$ python -q
>>> import numpy as np
>>> np.set_printoptions(precision=2, suppress=True, linewidth=100)
>>> W0 = np.load("sample12.npy")
>>> W0
array([[0., 1., 1., 1., 1., 1.],
       [1., 0., 1., 1., 1., 1.],
       [1., 1., 0., 1., 1., 1.],
       [1., 1., 1., 0., 1., 1.],
       [1., 1., 1., 1., 0., 1.],
       [1., 1., 1., 1., 1., 0.]])
>>> r0 = np.array([1, 5, 4, 1, 3, 2])
>>> out = W0 + np.outer(r0, np.eye(6)[4])
>>> np.linalg.matrix_rank(out - W0)
np.int64(1)
>>> out
array([[0., 1., 1., 1., 2., 1.],
       [1., 0., 1., 1., 6., 1.],
       [1., 1., 0., 1., 5., 1.],
       [1., 1., 1., 0., 2., 1.],
       [1., 1., 1., 1., 3., 1.],
       [1., 1., 1., 1., 3., 0.]])
>>> np.linalg.matrix_rank(np.linalg.inv(out) - np.linalg.inv(W0), tol=1e-8)
np.int64(1)
>>> m1 = np.load("case18.npy")
>>> m1
array([[60.08, -0.03, 61.1 , 90.13, 20.25,  1.49],
       [60.92, -0.35, 59.47, 88.32, 19.28,  0.7 ],
       [59.64,  0.54, 59.27, 89.03, 19.78,  1.39],
       [61.57,  0.49, 61.33, 86.83, 21.12, -0.91],
       [58.67,  0.69, 59.13, 89.08, 19.68,  0.07],
       [57.02,  0.87, 60.06, 91.2 , 18.6 ,  0.68],
       [59.48, -0.09, 60.72, 89.83, 20.63,  0.89],
       [60.31,  0.27, 59.16, 90.  , 21.4 , -1.02],
       [59.49,  0.22, 61.11, 89.26, 19.86,  0.74],
       [61.18, -0.14, 58.76, 90.89, 19.18,  0.29],
       [61.31,  0.  , 60.45, 89.21, 21.49, -0.95],
       [59.78,  1.8 , 60.26, 90.66, 19.8 ,  1.08],
       [59.51,  0.04, 59.59, 90.44, 19.07, -0.55],
       [57.78, -0.6 , 60.6 , 89.3 , 20.24, -0.62],
       [60.55, -0.96, 59.58, 90.88, 19.98,  0.55],
       [60.28, -1.42, 60.13, 90.12, 19.44,  0.19],
       [59.86,  2.56, 61.32, 92.78, 21.05, -0.55],
       [58.69, -0.63, 60.51, 90.57, 19.14, -1.08],
       [58.5 , -0.37, 60.06, 90.39, 19.38,  0.92],
       [58.16, -0.64, 57.84, 89.47, 20.23,  0.54],
       [58.67,  0.15, 58.74, 91.62, 17.89, -0.63],
       [61.38, -0.34, 60.55, 91.32, 20.5 , -0.55],
       [62.07, -1.5 , 61.17, 89.31, 21.5 ,  1.58],
       [59.84, -1.16, 57.51, 89.95, 20.94,  0.29],
       [59.44, -1.19, 60.77, 89.69, 19.91,  0.94],
       [61.18,  0.25, 59.28, 90.93, 19.4 ,  0.91],
       [60.16, -1.2 , 58.54, 88.98, 19.85, -0.62],
       [61.17, -1.67, 61.21, 89.47, 20.88, -0.86]])
>>> cen = m1 - m1.mean(axis=0)
>>> left, sigma, VT = np.linalg.svd(cen, full_matrices=False)
>>> np.abs(left[:, 0]).argmax()
np.int64(3)
>>> np.searchsorted(np.cumsum(sigma ** 2) / (sigma ** 2).sum(), 0.9) + 1
np.int64(5)
>>> sigma ** 2 / (sigma ** 2).sum()
array([0.36, 0.21, 0.15, 0.11, 0.1 , 0.06])
>>> round((sigma ** 2).sum() ** 2 / (sigma ** 4).sum(), 2)
np.float64(4.48)
>>> np.abs(VT[-1])
array([0.34, 0.17, 0.17, 0.24, 0.84, 0.24])
>>> np.round(cen.mean(axis=0), 2) + 0
array([0., 0., 0., 0., 0., 0.])
>>> (np.sign(left[:, 0]) == np.sign(left[0, 0])).astype(int)
array([1, 1, 0, 1, 0, 0, 1, 1, 1, 0, 1, 0, 0, 0, 1, 1, 0, 0, 0, 0, 0, 1, 1, 0, 1, 0, 1, 1])
>>> vec = np.array([-1, 0, -2, -1, 2, 2])
>>> rhs = m1 @ vec
>>> coef, lr = np.zeros(6), 1 / np.linalg.norm(m1, 2) ** 2
>>> for i in range(20):
...     coef -= lr * m1.T @ (m1 @ coef - rhs)
...     if i % 5 == 0: print(i, round(np.linalg.norm(m1 @ coef - rhs), 2))
... 
0 12.24
5 12.24
10 12.24
15 12.23
>>> np.round(np.linalg.cond(m1), 2)
np.float64(198.22)
>>> coef.round(2) + 0
array([-0.88,  0.  , -0.88, -1.32, -0.29,  0.  ])
>>> vec = np.array([1, 3, -1, 1, 3, 3])
>>> np.sign((m1 @ vec).round(6))
array([1., 1., 1., 1., 1., 1., 1., 1., 1., 1., 1., 1., 1., 1., 1., 1., 1., 1., 1., 1., 1., 1., 1.,
       1., 1., 1., 1., 1.])
>>> m1 @ np.eye(6)[1]
array([-0.03, -0.35,  0.54,  0.49,  0.69,  0.87, -0.09,  0.27,  0.22, -0.14,  0.  ,  1.8 ,  0.04,
       -0.6 , -0.96, -1.42,  2.56, -0.63, -0.37, -0.64,  0.15, -0.34, -1.5 , -1.16, -1.19,  0.25,
       -1.2 , -1.67])
>>> np.linalg.norm(m1 @ vec) <= np.linalg.norm(m1, 2) * np.linalg.norm(vec) + 1e-9
np.True_
>>> vec @ m1
Traceback (most recent call last):
  File "<python-input-30>", line 1, in <module>
    vec @ m1
    ~~~~^~~~
ValueError: matmul: Input operand 1 has a mismatch in its core dimension 0, with gufunc signature (n?,k),(k,m?)->(n?,m?) (size 28 is different from 6)
>>> Z = m1[[0, 24]].astype(float)
>>> for _ in range(7):
...     labels = np.linalg.norm(m1[:, None] - Z, axis=-1).argmin(axis=1)
...     Z = np.array([m1[labels == j].mean(axis=0) for j in range(2)])
... 
>>> labels
array([0, 0, 1, 0, 1, 1, 0, 0, 0, 0, 0, 0, 1, 1, 0, 0, 0, 1, 1, 1, 1, 0, 0, 1, 0, 0, 1, 0])
>>> Z[1] - Z[0]
array([-1.81, -0.09, -1.12,  0.02, -0.81, -0.23])
>>> np.bincount(labels)
array([17, 11])
>>> np.abs(Z[1] - Z[0]).argmax()
np.int64(0)
>>> round(float(np.linalg.norm(m1) ** 2 / np.linalg.norm(m1, 2) ** 2), 2)
1.0
>>> np.linalg.norm(m1, axis=1).argmax()
np.int64(16)
>>> np.linalg.norm(m1, axis=0)
array([316.93,   5.05, 317.2 , 476.21, 106.02,   4.5 ])
>>> round(np.linalg.norm(m1, 1), 2), round(np.linalg.norm(m1, np.inf), 2)
(np.float64(2519.66), np.float64(238.12))
>>> round(float(m1[11] @ m1[18]), 2)
15695.15
